>>> import numpy as np
>>> from numpy import linalg as LA
>>> np.set_printoptions(precision=1, suppress=True, linewidth=200)
>>> W0 = np.load("mat.npy")
>>> W0
array([[ -0.2,   0.2,  -0.5,   1.3,  -0.2,  -1.7,  -0.3],
       [  0.8,  -1.7,  -1.2,  -1.7,   0.2,   0.5,  -0.6],
       [  0.8,   0.8,   0.7,  -0.5,  -0.5,  -0.3,   0. ],
       [  1.2,   1.2,   0.8,   0.5,  -0.8,  -0.7,   1.1],
       [ -2. ,   0.7,  -1. ,  -0.5,  -0.4,   0.9,   1.3],
       [  1.8,  -1.1,  -1.1,  -0.9,  -1. ,   2.3,  -0.9],
       [ -1.3,  -0.3,   0.2,  -0.9,  -1.3,  -1.3,   0.3],
       [  1. ,  -0.6,  -0.6,   0.3,  -1.9,  -0.2,   0.2],
       [ -1.5,  -1.1,   0. ,  -0.5,  -0.4,   0.7,   1.8],
       [ -0.5,  -0.3,   1.3,  -0.2,   0.8,   0.2,  -0.7],
       [ -0.5,   0.2,  -0.1,   0.3,   0.3,  -1. ,   1.6],
       [ -1.5,  -1. ,  -0.6,   0.1,  -0.8,  -1. ,   0.2],
       [  1.6,  -1.6,  -1.4,   0.5,   0.1,   0.6,   0.4],
       [  1.6,  -0.7,  -0.4,  -0.3,   1.5,  -0.6,  -0.9],
       [  1.1,   1.1,  -0.4,  -0.6,  -0.1,  -1.5,   1.1],
       [ -0.3,   1.1,   0.5,   1.7,   0.7,  -1.4,  -1.1],
       [  0.7,  -0.1,   0.7,   1. ,   0.7,   0.3,   0.1],
       [ -1. ,  -1.3,  -1. ,   0.4,  -0.1,  -0.3,  -0.3],
       [-28. ,   8. ,  10. ,  28. ,  30. , -24. , -14. ],
       [  0.7,  -0.9,   0.5,   1.2,  -0.8,   0.7,   1.3],
       [  0.4,   1.9,  -0.5,  -1.3,   0.8,  -0.7,  -0.6],
       [ -0.9,  -0.7,   1.9,  -0.2,  -0.1,   1.1,   0.1],
       [  2.1,  -0.8,  -1.4,   0.4,   0.7,   0.2,   0.4],
       [  0.1,  -1.1,  -0.6,  -0.6,   0.8,   0.5,  -1. ],
       [  0.4,  -0.2,  -1.1,  -0.6,  -0.1,  -0.3,   0.3],
       [  0.8,   1. ,  -0.1,   0. ,   1.7,   1.9,   0.1],
       [ -0.3,   1.3,   1. ,  -2.8,  -1.2,  -0.4,  -0.2],
       [  1.6,   0.4,   2.6,   2.2,   1.3,   0.2,   0.4]])
>>> x = np.array([0, 1, 3, 0, 2, 1, 1])
>>> rhs = W0 @ x
>>> rhs
array([-3.7, -5. ,  1.6,  2.4, -0.9, -5. , -3.3, -6.2,  0.6,  4.7,  1.1, -5.2, -4.6, -0.4, -0.7,  1.5,  3.8, -5.1, 60. ,  1. ,  0.7,  6. , -3. , -1.8, -3.7,  6.1,  1.3, 11.4])
>>> np.round(LA.pinv(W0) @ W0, 1) + 0
array([[1., 0., 0., 0., 0., 0., 0.],
       [0., 1., 0., 0., 0., 0., 0.],
       [0., 0., 1., 0., 0., 0., 0.],
       [0., 0., 0., 1., 0., 0., 0.],
       [0., 0., 0., 0., 1., 0., 0.],
       [0., 0., 0., 0., 0., 1., 0.],
       [0., 0., 0., 0., 0., 0., 1.]])
>>> np.round(LA.lstsq(W0, rhs)[0], 1) + 0
array([0., 1., 3., 0., 2., 1., 1.])
>>> rng = np.random.default_rng(2427)
>>> rhs = rhs + 0.1 * rng.normal(size=28)
>>> rhs
array([-3.6, -4.8,  1.6,  2.4, -0.9, -5. , -3.4, -6.4,  0.6,  4.6,  0.9, -5.2, -4.6, -0.4, -0.7,  1.4,  3.8, -5.1, 60. ,  1.1,  0.8,  5.9, -3.1, -1.7, -3.6,  6. ,  1.3, 11.3])
>>> coef, *_ = LA.lstsq(W0, rhs)
>>> round(float(LA.norm(rhs - W0 @ coef)), 1)
0.5
>>> coef.round()
array([-0.,  1.,  3., -0.,  2.,  1.,  1.])
>>> np.round(W0.T @ (rhs - W0 @ coef), 1) + 0
array([0., 0., 0., 0., 0., 0., 0.])
>>> [round(float(LA.norm(LA.solve(W0.T @ W0 + lam * np.eye(7), W0.T @ rhs))), 2) for lam in (0, 1, 10, 100)]
[3.98, 3.81, 2.9, 1.29]
